In [1]: import numpy as np

In [2]: import numpy.linalg as la

In [3]: np.set_printoptions(precision=1, suppress=True, linewidth=120)

In [4]: rd = lambda a: np.round(a, 1) + 0

In [5]: F = np.load("w.npy")

In [6]: F
Out[6]: 
array([[5, 0],
       [0, 3]])

In [7]: F @ F
Out[7]: 
array([[25,  0],
       [ 0,  9]])

In [8]: [int(la.matrix_rank(la.matrix_power(F, p))) for p in range(1, 3)]
Out[8]: [2, 2]

In [9]: rd(np.sort(la.eigvals(F)))
Out[9]: array([3., 5.])

In [10]: mat = np.loadtxt("m.csv", delimiter=",")

In [11]: mat
Out[11]: 
array([[1., 0., 0., 0., 0., 0., 0., 0.],
       [0., 0., 0., 0., 1., 0., 0., 0.],
       [0., 0., 0., 0., 0., 1., 0., 0.],
       [0., 0., 0., 0., 0., 0., 0., 1.],
       [0., 0., 1., 0., 0., 0., 0., 0.],
       [0., 0., 0., 1., 0., 0., 0., 0.],
       [0., 1., 0., 0., 0., 0., 0., 0.],
       [0., 0., 0., 0., 0., 0., 1., 0.]])

In [12]: rd(la.matrix_power(mat, 100))
Out[12]: 
array([[1., 0., 0., 0., 0., 0., 0., 0.],
       [0., 0., 1., 0., 0., 0., 0., 0.],
       [0., 0., 0., 1., 0., 0., 0., 0.],
       [0., 0., 0., 0., 0., 0., 1., 0.],
       [0., 0., 0., 0., 0., 1., 0., 0.],
       [0., 0., 0., 0., 0., 0., 0., 1.],
       [0., 0., 0., 0., 1., 0., 0., 0.],
       [0., 1., 0., 0., 0., 0., 0., 0.]])

In [13]: rd(np.sort(np.abs(la.eigvals(mat)))[::-1])
Out[13]: array([1., 1., 1., 1., 1., 1., 1., 1.])

In [14]: mat @ np.ones(8)
Out[14]: array([1., 1., 1., 1., 1., 1., 1., 1.])

In [15]: pr = np.eye(8)[0]

In [16]: for _ in range(3):
    ...:     pr = pr @ mat
    ...:     print(pr.round(1))
    ...: 
[1. 0. 0. 0. 0. 0. 0. 0.]
[1. 0. 0. 0. 0. 0. 0. 0.]
[1. 0. 0. 0. 0. 0. 0. 0.]

In [17]: rng = np.random.default_rng(28)

In [18]: labels = rng.permutation(8)

In [19]: labels
Out[19]: array([6, 3, 1, 4, 5, 2, 7, 0])

In [20]: Y = mat[labels][:, labels]

In [21]: Y
Out[21]: 
array([[0., 0., 1., 0., 0., 0., 0., 0.],
       [0., 0., 0., 0., 0., 0., 1., 0.],
       [0., 0., 0., 1., 0., 0., 0., 0.],
       [0., 0., 0., 0., 0., 1., 0., 0.],
       [0., 1., 0., 0., 0., 0., 0., 0.],
       [0., 0., 0., 0., 1., 0., 0., 0.],
       [1., 0., 0., 0., 0., 0., 0., 0.],
       [0., 0., 0., 0., 0., 0., 0., 1.]])

In [22]: np.diag(Y)
Out[22]: array([0., 0., 0., 0., 0., 0., 0., 1.])

In [23]: rd(la.det(Y)), rd(la.det(mat[labels]))
Out[23]: (np.float64(1.0), np.float64(1.0))

In [24]: mat.reshape(2, -1)
Out[24]: 
array([[1., 0., 0., 0., 0., 0., 0., 0., 0., 0., 0., 0., 1., 0., 0., 0., 0., 0., 0., 0., 0., 1., 0., 0., 0., 0., 0.,
        0., 0., 0., 0., 1.],
       [0., 0., 1., 0., 0., 0., 0., 0., 0., 0., 0., 1., 0., 0., 0., 0., 0., 1., 0., 0., 0., 0., 0., 0., 0., 0., 0.,
        0., 0., 0., 1., 0.]])

In [25]: mat.reshape(-1, 2)
Out[25]: 
array([[1., 0.],
       [0., 0.],
       [0., 0.],
       [0., 0.],
       [0., 0.],
       [0., 0.],
       [1., 0.],
       [0., 0.],
       [0., 0.],
       [0., 0.],
       [0., 1.],
       [0., 0.],
       [0., 0.],
       [0., 0.],
       [0., 0.],
       [0., 1.],
       [0., 0.],
       [1., 0.],
       [0., 0.],
       [0., 0.],
       [0., 0.],
       [0., 1.],
       [0., 0.],
       [0., 0.],
       [0., 1.],
       [0., 0.],
       [0., 0.],
       [0., 0.],
       [0., 0.],
       [0., 0.],
       [0., 0.],
       [1., 0.]])

In [26]: t3 = mat.reshape(8, 2, -1)

In [27]: t3[:, 0]
Out[27]: 
array([[1., 0., 0., 0.],
       [0., 0., 0., 0.],
       [0., 0., 0., 0.],
       [0., 0., 0., 0.],
       [0., 0., 1., 0.],
       [0., 0., 0., 1.],
       [0., 1., 0., 0.],
       [0., 0., 0., 0.]])

In [28]: np.einsum("ihd,jhd->hij", t3, t3).shape
Out[28]: (2, 8, 8)

In [29]: mat @ mat.T
Out[29]: 
array([[1., 0., 0., 0., 0., 0., 0., 0.],
       [0., 1., 0., 0., 0., 0., 0., 0.],
       [0., 0., 1., 0., 0., 0., 0., 0.],
       [0., 0., 0., 1., 0., 0., 0., 0.],
       [0., 0., 0., 0., 1., 0., 0., 0.],
       [0., 0., 0., 0., 0., 1., 0., 0.],
       [0., 0., 0., 0., 0., 0., 1., 0.],
       [0., 0., 0., 0., 0., 0., 0., 1.]])

In [30]: rd(la.svd(mat, compute_uv=False))
Out[30]: array([1., 1., 1., 1., 1., 1., 1., 1.])

In [31]: rd(la.pinv(mat))
Out[31]: 
array([[1., 0., 0., 0., 0., 0., 0., 0.],
       [0., 0., 0., 0., 0., 0., 1., 0.],
       [0., 0., 0., 0., 1., 0., 0., 0.],
       [0., 0., 0., 0., 0., 1., 0., 0.],
       [0., 1., 0., 0., 0., 0., 0., 0.],
       [0., 0., 1., 0., 0., 0., 0., 0.],
       [0., 0., 0., 0., 0., 0., 0., 1.],
       [0., 0., 0., 1., 0., 0., 0., 0.]])

In [32]: C = np.sign(np.array([[-2, 0, -2, 0], [-3, 2, -3, -2], [-3, -3, 1, -2], [2, -1, -2, 0]]))

In [33]: Y = (np.tril(C, -1) + np.eye(4)) @ (np.triu(C, 1) + np.eye(4))

In [34]: ev = np.array([4, -2, -3, 4])

In [35]: data = np.rint(Y * ev @ la.inv(Y)) + 0

In [36]: data
Out[36]: 
array([[ 32.,  21.,  14.,   7.],
       [-42., -32., -18., -12.],
       [-42., -27., -20.,  -9.],
       [ 70.,  57.,  32.,  23.]])

In [37]: r0 = np.array([0, 4, 4])

In [38]: np.polyval(r0, mat[2])
Out[38]: array([4., 4., 4., 4., 4., 8., 4., 4.])

In [39]: np.convolve(mat[2], r0)
Out[39]: array([0., 0., 0., 0., 0., 0., 4., 4., 0., 0.])

In [40]: np.correlate(mat[2], mat[6], "full")
Out[40]: array([0., 0., 0., 0., 0., 0., 0., 0., 0., 0., 0., 1., 0., 0., 0.])

In [41]: np.array([np.convolve(row, r0, "same") for row in mat])
Out[41]: 
array([[4., 4., 0., 0., 0., 0., 0., 0.],
       [0., 0., 0., 0., 4., 4., 0., 0.],
       [0., 0., 0., 0., 0., 4., 4., 0.],
       [0., 0., 0., 0., 0., 0., 0., 4.],
       [0., 0., 4., 4., 0., 0., 0., 0.],
       [0., 0., 0., 4., 4., 0., 0., 0.],
       [0., 4., 4., 0., 0., 0., 0., 0.],
       [0., 0., 0., 0., 0., 0., 4., 4.]])

In [42]: def softmax(z):
    ...:     e = np.exp(z - z.max(axis=-1, keepdims=True))
    ...:     return e / e.sum(axis=-1, keepdims=True)
    ...: 

In [43]: rd(softmax(data).sum(axis=1))
Out[43]: array([1., 1., 1., 1.])

In [44]: rd(softmax(data[2]))
Out[44]: array([0., 0., 0., 1.])

In [45]: S = data @ data.T / np.sqrt(4)

In [46]: softmax(S).round(6).argmax(axis=1)
Out[46]: array([3, 1, 1, 3])
